>>> import numpy as np
>>> np.set_printoptions(suppress=True, linewidth=100)
>>> M = np.load("block18.npy")
>>> print(M)
[[ 3 -3  2]
 [ 2  2  0]
 [-1  0 -1]
 [ 1 -1 -3]
 [ 1 -3 -1]
 [-2 -3  2]
 [ 1 -1  1]
 [ 1 -3 -1]]
>>> # row 7 repeats row 4
>>> x = np.array([7, 6, 1])
>>> target = M @ x
>>> beta, lr = np.zeros(3), 1 / np.linalg.norm(M, 2) ** 2
>>> for i in range(40):
...     beta -= lr * M.T @ (M @ beta - target)
...     if i % 10 == 0: print(i, round(np.linalg.norm(M @ beta - target), 2))
... 
0 21.38
10 0.11
20 0.0
30 0.0
>>> print(beta.round(2))
[7. 6. 1.]
>>> x = np.array([1, 0, -1])
>>> target = M @ x
>>> print(np.round(np.linalg.solve(M.T @ M, M.T @ target), 2))
[ 1.  0. -1.]
>>> print(target)
[ 1  2  0  4  2 -4  0  2]
>>> rng = np.random.default_rng(33843)
>>> target = target + 0.3 * rng.normal(size=8)
>>> print(target.round(2))
[ 0.75  1.92  0.44  3.87  2.1  -3.97 -0.06  1.67]
>>> beta, *_ = np.linalg.lstsq(M, target)
>>> print(beta.round())
[ 1.  0. -1.]
>>> print(np.round(M.T @ (target - M @ beta), 2) + 0)
[0. 0. 0.]
>>> print([round(float(np.linalg.norm(np.linalg.solve(M.T @ M + lam * np.eye(3), M.T @ target))), 2) for lam in (0, 1, 10, 100)])
[1.37, 1.31, 0.95, 0.25]
>>> E = np.array([[2, 2, 3], [2, 4, 2], [3, 2, 4]])
>>> print(E)
[[2 2 3]
 [2 4 2]
 [3 2 4]]
>>> print(np.round(np.linalg.eigvalsh(E).min(), 2))
-0.23
>>> print([round(float(np.linalg.det(E[:i, :i])), 2) + 0 for i in range(1, 4)])
[2.0, 4.0, -4.0]
>>> try:
...     np.linalg.cholesky(E)
... except np.linalg.LinAlgError as e:
...     print(repr(e))
... 
LinAlgError('Matrix is not positive definite')
>>> mat = np.tril(np.array([[-1, 1, 3, 0, -1, 3, 0, -1, 3, 0, 3],
...     [1, -3, 1, -3, 0, 0, -3, 2, -1, 1, 1],
...     [2, -3, 1, 2, 2, -1, -2, -1, -2, -2, -1],
...     [0, 2, 2, -1, -1, 3, 1, 1, 0, 3, 0],
...     [-3, 0, 3, -1, 1, -3, 3, -1, 0, -2, 3],
...     [3, -2, 2, -2, 1, 3, -1, -2, 0, 1, 1],
...     [3, 0, 3, -1, 3, 3, -1, 3, -3, 2, 2],
...     [0, -3, -2, 0, -3, 2, 1, 1, -1, 1, -2],
...     [2, 3, 0, -2, -2, 1, 3, 0, 1, -2, 2],
...     [1, 2, 0, -3, 3, 0, -3, 1, 1, 2, 2],
...     [2, 0, 0, 3, 2, 0, 0, -3, 3, -2, 0]]), -1) + np.eye(11, dtype=int)
>>> print(mat)
[[ 1  0  0  0  0  0  0  0  0  0  0]
 [ 1  1  0  0  0  0  0  0  0  0  0]
 [ 2 -3  1  0  0  0  0  0  0  0  0]
 [ 0  2  2  1  0  0  0  0  0  0  0]
 [-3  0  3 -1  1  0  0  0  0  0  0]
 [ 3 -2  2 -2  1  1  0  0  0  0  0]
 [ 3  0  3 -1  3  3  1  0  0  0  0]
 [ 0 -3 -2  0 -3  2  1  1  0  0  0]
 [ 2  3  0 -2 -2  1  3  0  1  0  0]
 [ 1  2  0 -3  3  0 -3  1  1  1  0]
 [ 2  0  0  3  2  0  0 -3  3 -2  1]]
>>> print(np.allclose(mat, mat.T))
False
>>> print(np.round(np.sort(np.abs(np.linalg.eigvals(mat))), 2))
[1. 1. 1. 1. 1. 1. 1. 1. 1. 1. 1.]
>>> print((mat + mat.T) / 2)
[[ 1.   0.5  1.   0.  -1.5  1.5  1.5  0.   1.   0.5  1. ]
 [ 0.5  1.  -1.5  1.   0.  -1.   0.  -1.5  1.5  1.   0. ]
 [ 1.  -1.5  1.   1.   1.5  1.   1.5 -1.   0.   0.   0. ]
 [ 0.   1.   1.   1.  -0.5 -1.  -0.5  0.  -1.  -1.5  1.5]
 [-1.5  0.   1.5 -0.5  1.   0.5  1.5 -1.5 -1.   1.5  1. ]
 [ 1.5 -1.   1.  -1.   0.5  1.   1.5  1.   0.5  0.   0. ]
 [ 1.5  0.   1.5 -0.5  1.5  1.5  1.   0.5  1.5 -1.5  0. ]
 [ 0.  -1.5 -1.   0.  -1.5  1.   0.5  1.   0.   0.5 -1.5]
 [ 1.   1.5  0.  -1.  -1.   0.5  1.5  0.   1.   0.5  1.5]
 [ 0.5  1.   0.  -1.5  1.5  0.  -1.5  0.5  0.5  1.  -1. ]
 [ 1.   0.   0.   1.5  1.   0.   0.  -1.5  1.5 -1.   1. ]]
>>> print([round(float(x), 2) for x in np.linalg.svd(mat, compute_uv=False)[:3]])
[8.56, 7.1, 6.61]
>>> feats = np.load("out19.npy")
>>> print(feats)
[[-2.  0. -2.  2.]
 [ 0. -2. -4.  4.]
 [ 0. -2. -4.  4.]
 [ 0. -2. -4.  4.]]
>>> print(round(np.linalg.det(feats[::-1]), 2))
0.0
>>> print(np.round(np.linalg.eigvals(feats), 2) + 0)
[-2. -2.  0.  0.]
>>> print(np.einsum("ij,ji->", feats, feats))
8.0
>>> print(np.allclose(feats[:-1].T @ np.linalg.lstsq(feats[:-1].T, feats[-1])[0], feats[-1]))
True
>>> print(np.abs(np.diag(np.linalg.qr(feats)[1])) > 1e-9)
[ True  True False False]
>>> print(np.unique(feats.round(6), axis=0).shape)
(2, 4)
>>> print(np.round(feats @ np.linalg.pinv(feats) @ feats, 2) + 0)
[[-2.  0. -2.  2.]
 [ 0. -2. -4.  4.]
 [ 0. -2. -4.  4.]
 [ 0. -2. -4.  4.]]
>>> W0 = np.load("a.npy")
>>> print(W0)
[[ 43  32  -1   4  25 -17   0 -17   0  -3  -9]
 [ 32  62  -3  -1  22  -3   7   2  -9  -1  -4]
 [ -1  -3  49   4  -9  11   5 -32   3  27 -18]
 [  4  -1   4  28 -14   0  -7  -2  -4 -12  -9]
 [ 25  22  -9 -14  47  -1  -7  -2   0  12  -9]
 [-17  -3  11   0  -1  43  12  11  -8  -2  14]
 [  0   7   5  -7  -7  12  46 -11   9  10  10]
 [-17   2 -32  -2  -2  11 -11  43 -11 -32  15]
 [  0  -9   3  -4   0  -8   9 -11  30   3 -11]
 [ -3  -1  27 -12  12  -2  10 -32   3  61 -12]
 [ -9  -4 -18  -9  -9  14  10  15 -11 -12  47]]
>>> out = W0[0, 0] * W0[1:] - np.outer(W0[1:, 0], W0[0])
>>> print(out)
[[    0  1642   -97  -171   146   415   301   630  -387    53   116]
 [    0   -97  2106   176  -362   456   215 -1393   129  1158  -783]
 [    0  -171   176  1188  -702    68  -301   -18  -172  -504  -351]
 [    0   146  -362  -702  1396   382  -301   339     0   591  -162]
 [    0   415   456    68   382  1560   516   184  -344  -137   449]
 [    0   301   215  -301  -301   516  1978  -473   387   430   430]
 [    0   630 -1393   -18   339   184  -473  1560  -473 -1427   492]
 [    0  -387   129  -172     0  -344   387  -473  1290   129  -473]
 [    0    53  1158  -504   591  -137   430 -1427   129  2614  -543]
 [    0   116  -783  -351  -162   449   430   492  -473  -543  1940]]
>>> print(np.linalg.matrix_rank(out), np.linalg.matrix_rank(W0))
10 11
>>> print(np.flatnonzero(~out.round(6).any(axis=1)))
[]
>>> print(np.round(W0[:, 0] / W0[0, 0], 2))
[ 1.    0.74 -0.02  0.09  0.58 -0.4   0.   -0.4   0.   -0.07 -0.21]
